>>> import numpy as np
>>> np.set_printoptions(precision=3, suppress=True, linewidth=200)
>>> def tidy(a):
...     return np.round(a, 3) + 0
... 
>>> out = np.array([[0, 1, 1, 0, 2, 2],
...     [-1, 1, 1, -1, 0, -1],
...     [2, -2, -2, 0, -2, 0],
...     [2, -1, -1, 0, 2, 2],
...     [2, 2, -1, -2, 0, -2],
...     [0, -2, 0, 0, 2, -2]])
>>> data = out + out.T
>>> data
array([[ 0,  0,  3,  2,  4,  2],
       [ 0,  2, -1, -2,  2, -3],
       [ 3, -1, -4, -1, -3,  0],
       [ 2, -2, -1,  0,  0,  2],
       [ 4,  2, -3,  0,  0,  0],
       [ 2, -3,  0,  2,  0, -4]])
>>> r0 = np.array([-1, 0, -2, -3, 2, 1])
>>> out = data + np.outer(r0, np.eye(6)[4])
>>> np.linalg.matrix_rank(np.linalg.inv(out) - np.linalg.inv(data), tol=1e-8)
np.int64(1)
>>> tidy(np.linalg.det(out) / np.linalg.det(data)), tidy(1 + np.linalg.solve(data, r0)[4])
(np.float64(-2.155), np.float64(-2.155))
>>> out
array([[ 0.,  0.,  3.,  2.,  3.,  2.],
       [ 0.,  2., -1., -2.,  2., -3.],
       [ 3., -1., -4., -1., -5.,  0.],
       [ 2., -2., -1.,  0., -3.,  2.],
       [ 4.,  2., -3.,  0.,  2.,  0.],
       [ 2., -3.,  0.,  2.,  1., -4.]])
>>> U, s, Vt = np.linalg.svd(data)
>>> tidy(s)
array([8.717, 5.645, 5.553, 4.853, 1.933, 0.111])
>>> np.argmax(s[:-1] / (s[1:] + 1e-6)) + 1
np.int64(5)
>>> out = U[:, :5] @ np.diag(s[:5]) @ Vt[:5]
>>> tidy(np.abs(data - out).max())
np.float64(0.052)
>>> tidy(np.linalg.norm(data - out, 2)), tidy(s[5])
(np.float64(0.111), np.float64(0.111))
>>> F = np.load("arr.npy")
>>> F
array([[ 0,  0,  0,  0],
       [ 1,  0,  2, -3],
       [-2,  1,  2,  1],
       [-2,  2,  1, -1],
       [ 6, -3,  4, -2],
       [ 3, -2,  1, -2],
       [ 0,  0,  0,  0],
       [ 0,  0,  0,  0],
       [ 0, -1,  1,  2],
       [ 6, -3,  4, -2],
       [ 0, -1,  1,  2],
       [ 0,  0,  0,  0],
       [-2,  1,  2,  1],
       [ 0,  0,  0,  0],
       [ 3, -2,  1, -2]])
>>> Xs = F - F.mean(axis=0)
>>> vecs = np.linalg.svd(Xs)[2][:3]
>>> out = Xs - Xs @ vecs.T @ vecs
>>> tidy((Xs @ vecs.T).std(axis=0))
array([3.088, 1.188, 1.001])
>>> np.linalg.norm(out, axis=1).round(6).argmax()
np.int64(5)
>>> tidy(np.diag(vecs.T @ vecs))
array([0.686, 0.399, 0.987, 0.927])
>>> arr = np.loadtxt("run13.csv", delimiter=",")
>>> arr
array([[-1.,  1.,  1.,  1.,  1.,  1.,  1.],
       [ 1., -1.,  1.,  1.,  1.,  1.,  1.],
       [ 1.,  1., -1.,  1.,  1.,  1.,  1.],
       [ 1.,  1.,  1., -1.,  1.,  1.,  1.],
       [ 1.,  1.,  1.,  1., -1.,  1.,  1.],
       [ 1.,  1.,  1.,  1.,  1., -1.,  1.],
       [ 1.,  1.,  1.,  1.,  1.,  1., -1.]])
>>> arr @ np.ones(7)
array([5., 5., 5., 5., 5., 5., 5.])
>>> evals, vecs = np.linalg.eigh(arr)
>>> (evals > 1e-8).sum(), (evals < -1e-8).sum()
(np.int64(1), np.int64(6))
>>> np.unique(evals.round(6) + 0, return_counts=True)[1]
array([6, 1])
>>> tidy(np.linalg.eigvalsh(arr @ arr))
array([ 4.,  4.,  4.,  4.,  4.,  4., 25.])
>>> tidy(evals)
array([-2., -2., -2., -2., -2., -2.,  5.])
>>> rng = np.random.default_rng(571169)
>>> lab = rng.permutation(7)
>>> lab
array([3, 6, 4, 5, 1, 0, 2])
>>> out = arr[lab][:, lab]
>>> np.allclose(out, arr)
True
>>> out
array([[-1.,  1.,  1.,  1.,  1.,  1.,  1.],
       [ 1., -1.,  1.,  1.,  1.,  1.,  1.],
       [ 1.,  1., -1.,  1.,  1.,  1.,  1.],
       [ 1.,  1.,  1., -1.,  1.,  1.,  1.],
       [ 1.,  1.,  1.,  1., -1.,  1.,  1.],
       [ 1.,  1.,  1.,  1.,  1., -1.,  1.],
       [ 1.,  1.,  1.,  1.,  1.,  1., -1.]])
>>> r0 = np.array([9, 9, 3, -6, -5, 1, 1])
>>> out = arr + np.outer(r0, np.eye(7)[1])
>>> np.linalg.matrix_rank(np.linalg.inv(out) - np.linalg.inv(arr), tol=1e-8)
np.int64(1)
>>> out
array([[-1., 10.,  1.,  1.,  1.,  1.,  1.],
       [ 1.,  8.,  1.,  1.,  1.,  1.,  1.],
       [ 1.,  4., -1.,  1.,  1.,  1.,  1.],
       [ 1., -5.,  1., -1.,  1.,  1.,  1.],
       [ 1., -4.,  1.,  1., -1.,  1.,  1.],
       [ 1.,  2.,  1.,  1.,  1., -1.,  1.],
       [ 1.,  2.,  1.,  1.,  1.,  1., -1.]])
>>> tidy(np.linalg.det(out) / np.linalg.det(arr)), tidy(1 + np.linalg.solve(arr, r0)[1])
(np.float64(-2.3), np.float64(-2.3))
>>> K = np.load("test7.npy")
>>> K
array([[-1.,  1.,  1.,  1.,  1.,  1.],
       [ 1., -1.,  1.,  1.,  1.,  1.],
       [ 1.,  1., -1.,  1.,  1.,  1.],
       [ 1.,  1.,  1., -1.,  1.,  1.],
       [ 1.,  1.,  1.,  1., -1.,  1.],
       [ 1.,  1.,  1.,  1.,  1., -1.]])
>>> O, r_ = np.linalg.qr(K)
>>> O.shape, r_.shape
((6, 6), (6, 6))
>>> tidy(O @ r_)
array([[-1.,  1.,  1.,  1.,  1.,  1.],
       [ 1., -1.,  1.,  1.,  1.,  1.],
       [ 1.,  1., -1.,  1.,  1.,  1.],
       [ 1.,  1.,  1., -1.,  1.,  1.],
       [ 1.,  1.,  1.,  1., -1.,  1.],
       [ 1.,  1.,  1.,  1.,  1., -1.]])
>>> tidy(O.T @ O)
array([[1., 0., 0., 0., 0., 0.],
       [0., 1., 0., 0., 0., 0.],
       [0., 0., 1., 0., 0., 0.],
       [0., 0., 0., 1., 0., 0.],
       [0., 0., 0., 0., 1., 0.],
       [0., 0., 0., 0., 0., 1.]])
>>> tidy(np.trace(O @ O.T))
np.float64(6.0)
>>> tidy(r_)
array([[ 2.449,  0.816,  0.816,  0.816,  0.816,  0.816],
       [ 0.   ,  2.309,  0.577,  0.577,  0.577,  0.577],
       [ 0.   ,  0.   ,  2.236,  0.447,  0.447,  0.447],
       [ 0.   ,  0.   ,  0.   ,  2.191,  0.365,  0.365],
       [ 0.   ,  0.   ,  0.   ,  0.   , -2.16 , -0.309],
       [ 0.   ,  0.   ,  0.   ,  0.   ,  0.   , -2.138]])
>>> tidy(abs(r_[0, 0])), tidy(np.linalg.norm(K[:, 0]))
(np.float64(2.449), np.float64(2.449))
>>> r0, v = K[2], K[3]
>>> r0 @ v
np.float64(2.0)
>>> r0 @ r0
np.float64(6.0)
>>> pr = (r0 @ v) / (r0 @ r0) * r0
>>> tidy(v - pr)
array([ 0.667,  0.667,  1.333, -1.333,  0.667,  0.667])
>>> np.outer(r0, v)
array([[ 1.,  1.,  1., -1.,  1.,  1.],
       [ 1.,  1.,  1., -1.,  1.,  1.],
       [-1., -1., -1.,  1., -1., -1.],
       [ 1.,  1.,  1., -1.,  1.,  1.],
       [ 1.,  1.,  1., -1.,  1.,  1.],
       [ 1.,  1.,  1., -1.,  1.,  1.]])
>>> x = np.array([0, 3, 0, 0, 0, -1])
>>> h1 = np.maximum(K @ x, 0)
>>> K.T @ h1
array([ 8., 12.,  8.,  8.,  8.,  4.])
>>> np.maximum(K @ x, 0) - np.maximum(-K @ x, 0)
array([ 2., -4.,  2.,  2.,  2.,  4.])
>>> tidy(np.tanh(K @ x))
array([ 0.964, -0.999,  0.964,  0.964,  0.964,  0.999])
>>> h1
array([2., 0., 2., 2., 2., 4.])
>>> K @ np.ones(6)
array([4., 4., 4., 4., 4., 4.])
>>> (K @ K)[0]
array([6., 2., 2., 2., 2., 2.])
>>> K @ (-1.0) ** np.arange(6)
array([-2.,  2., -2.,  2., -2.,  2.])
>>> np.allclose(K @ K.T, K.T @ K)
True
>>> np.allclose(K, K.T)
True
>>> K @ K
array([[6., 2., 2., 2., 2., 2.],
       [2., 6., 2., 2., 2., 2.],
       [2., 2., 6., 2., 2., 2.],
       [2., 2., 2., 6., 2., 2.],
       [2., 2., 2., 2., 6., 2.],
       [2., 2., 2., 2., 2., 6.]])
>>> tidy(np.linalg.det(K))
np.float64(-128.0)
>>> tidy(np.sort(np.abs(np.linalg.eigvals(K))))
array([2., 2., 2., 2., 2., 4.])
>>> np.trace(K)
np.float64(-6.0)
>>> m1 = np.array([[0, -2, -2, 0],
...     [3, 0, 1, 0],
...     [0, 0, 0, 0],
...     [0, 0, 0, 2],
...     [0, -2, 0, 0]])
>>> x = np.array([0, -1, 2, 1])
>>> rhs = m1 @ x
>>> rhs
array([-2,  2,  0,  2,  2])
>>> tidy(np.linalg.pinv(m1) @ m1)
array([[1., 0., 0., 0.],
       [0., 1., 0., 0.],
       [0., 0., 1., 0.],
       [0., 0., 0., 1.]])
>>> tidy(np.linalg.solve(m1.T @ m1, m1.T @ rhs))
array([ 0., -1.,  2.,  1.])
>>> tidy(np.linalg.lstsq(m1, rhs)[0])
array([ 0., -1.,  2.,  1.])
>>> rhs = rhs + 0.02 * rng.normal(size=5)
>>> tidy(rhs)
array([-2.02 ,  1.99 , -0.019,  1.985,  2.012])
>>> beta, *_ = np.linalg.lstsq(m1, rhs)
>>> [round(float(np.linalg.norm(np.linalg.solve(m1.T @ m1 + lam * np.eye(4), m1.T @ rhs))), 2) for lam in (0, 1, 10, 100)]
[2.46, 1.62, 0.54, 0.09]
>>> tidy(beta)
array([-0.009, -1.006,  2.016,  0.992])
>>> O, vecs = np.linalg.qr(m1[:, :1])[0], np.linalg.qr(m1[:, 1:])[0]
>>> s = np.linalg.svd(O.T @ vecs, compute_uv=False)
>>> tidy(np.linalg.norm(O @ O.T - vecs @ vecs.T, 2))
np.float64(1.0)
>>> J = np.maximum(np.array([[4, 8],
...     [9, -8],
...     [5, -4],
...     [-9, 7],
...     [-4, 0],
...     [6, 5],
...     [-7, -6],
...     [-9, -3],
...     [-2, -7],
...     [9, -7],
...     [-4, 1],
...     [-7, -5],
...     [-3, -3],
...     [8, -1],
...     [6, 0],
...     [2, 3],
...     [-3, 2]]) @ np.array([[3, 0, 0, 3, 2], [3, 2, 0, 2, 1]]) + np.array([1, 2, 2, 1, 1]), 0)
>>> J
array([[37, 18,  2, 29, 17],
       [ 4,  0,  2, 12, 11],
       [ 4,  0,  2,  8,  7],
       [ 0, 16,  2,  0,  0],
       [ 0,  2,  2,  0,  0],
       [34, 12,  2, 29, 18],
       [ 0,  0,  2,  0,  0],
       [ 0,  0,  2,  0,  0],
       [ 0,  0,  2,  0,  0],
       [ 7,  0,  2, 14, 12],
       [ 0,  4,  2,  0,  0],
       [ 0,  0,  2,  0,  0],
       [ 0,  0,  2,  0,  0],
       [22,  0,  2, 23, 16],
       [19,  2,  2, 19, 13],
       [16,  8,  2, 13,  8],
       [ 0,  6,  2,  0,  0]])
>>> U, s, Vt = np.linalg.svd(J)
>>> tidy(s)
array([92.146, 22.819, 12.122,  5.046,  0.154])
>>> out = U[:, :4] @ np.diag(s[:4]) @ Vt[:4]
>>> tidy(np.linalg.norm(J - out, 2)), tidy(s[4])
(np.float64(0.154), np.float64(0.154))
>>> tidy(np.linalg.norm(J - out) / np.linalg.norm(J))
np.float64(0.002)
>>> np.linalg.matrix_rank(J, rtol=0.05)
np.int64(4)
>>> O, r_ = np.linalg.qr(J)
>>> np.allclose(r_.T @ r_, J.T @ J)
True
>>> feats = np.loadtxt("sample13.csv", delimiter=",")
>>> tidy(feats)
array([[ 0.826,  3.322,  0.988, -0.41 , -8.43 ,  3.998,  0.306],
       [-2.996, -4.333, -3.256, -0.343,  5.856, -5.084,  1.178],
       [ 4.962,  4.05 ,  5.26 ,  1.31 ,  0.317,  4.605, -2.878],
       [ 5.077,  3.419,  5.351,  1.512,  2.644,  3.828, -3.159],
       [-2.266, -4.068, -2.496, -0.071,  6.965, -4.811,  0.656],
       [ 4.992,  2.954,  5.244,  1.584,  3.906,  3.266, -3.228],
       [ 5.002,  3.968,  5.297,  1.348,  0.685,  4.503, -2.935],
       [ 4.358,  4.463,  4.658,  0.935, -2.625,  5.151, -2.259],
       [-4.653, -4.355, -4.956, -1.096,  1.49 , -4.999,  2.533],
       [ 4.931,  2.757,  5.173,  1.602,  4.371,  3.031, -3.235],
       [ 4.73 ,  2.274,  4.947,  1.625,  5.384,  2.454, -3.214],
       [-5.007, -3.008, -5.262, -1.577, -3.771, -3.332,  3.223],
       [-4.726, -2.266, -4.943, -1.625, -5.4  , -2.444,  3.213],
       [ 1.297, -1.791,  1.254,  1.018,  9.208, -2.273, -1.597],
       [-4.434, -1.724, -4.619, -1.62 , -6.351, -1.803,  3.133],
       [-1.675,  1.464, -1.655, -1.114, -9.175,  1.9  ,  1.811],
       [ 1.666,  3.789,  1.869, -0.137, -7.677,  4.511, -0.246],
       [ 4.341,  1.573,  4.518,  1.613,  6.588,  1.625, -3.102],
       [-5.073, -3.681, -5.358, -1.448, -1.795, -4.148,  3.079],
       [ 4.904,  2.682,  5.142,  1.608,  4.54 ,  2.941, -3.236],
       [-3.79 , -4.491, -4.077, -0.669,  4.235, -5.223,  1.784],
       [-0.45 , -3.087, -0.593,  0.526,  8.682, -3.736, -0.545],
       [-0.439, -3.079, -0.58 ,  0.53 ,  8.689, -3.728, -0.553],
       [-3.972, -1.027, -4.117, -1.574, -7.349, -0.984,  2.961],
       [ 1.835,  3.873,  2.046, -0.079, -7.492,  4.602, -0.36 ],
       [-5.005, -3.96 , -5.3  , -1.351, -0.72 , -4.493,  2.94 ],
       [ 4.84 ,  2.519,  5.07 ,  1.617,  4.891,  2.746, -3.231],
       [ 1.552, -1.572,  1.525,  1.083,  9.192, -2.024, -1.742],
       [-3.459, -4.445, -3.735, -0.528,  4.978, -5.19 ,  1.525],
       [ 3.489,  0.402,  3.595,  1.501,  8.054,  0.254, -2.749]])
>>> U, s, Vt = np.linalg.svd(feats)
>>> vecs = Vt[:(s > 1e-8).sum()]
>>> x = feats[28] + -2 * feats[10] + rng.integers(2) * np.eye(7)[2]
>>> tidy(x)
array([-12.919,  -8.993, -13.629,  -3.778,  -5.79 , -10.098,   7.953])
>>> tidy(np.diag(vecs.T @ vecs))
array([0.258, 0.202, 0.287, 0.026, 0.848, 0.273, 0.105])
>>> np.allclose(vecs.T @ vecs @ x, x)
True
>>> Xs = feats - feats.mean(axis=0)
>>> U, s, Vt = np.linalg.svd(Xs, full_matrices=False)
>>> tidy(Xs.mean(axis=0))
array([0., 0., 0., 0., 0., 0., 0.])
>>> np.abs(U[:, 0]).argmax()
np.int64(18)
>>> np.abs(Vt[0]).argmax()
np.int64(2)
>>> np.searchsorted(np.cumsum(s ** 2) / (s ** 2).sum(), 0.9) + 1
np.int64(2)
>>> tidy((s ** 2).sum() ** 2 / (s ** 4).sum())
np.float64(1.931)
>>> gram = np.cov(feats, rowvar=False)
>>> tidy(np.corrcoef(feats[:, 3], feats[:, 2])[0, 1])
np.float64(0.932)
>>> gram.shape
(7, 7)
>>> np.argwhere(np.triu(np.abs(np.corrcoef(feats.T)) > 0.8, 1))
array([[0, 1],
       [0, 2],
       [0, 3],
       [0, 5],
       [0, 6],
       [1, 2],
       [1, 5],
       [2, 3],
       [2, 5],
       [2, 6],
       [3, 6]])
>>> tidy(feats.std(axis=0))
array([3.875, 3.214, 4.088, 1.208, 5.88 , 3.705, 2.442])
>>> np.argsort(-feats.std(axis=0).round(6), kind="stable")
array([4, 2, 0, 5, 1, 6, 3])
>>> tidy(np.median(feats, axis=0))
array([ 1.061, -0.312,  1.121,  0.227,  3.275, -0.365, -0.453])
>>> tidy(np.polyfit(feats[:, 3], feats[:, 2], 1))
array([ 3.156, -0.241])
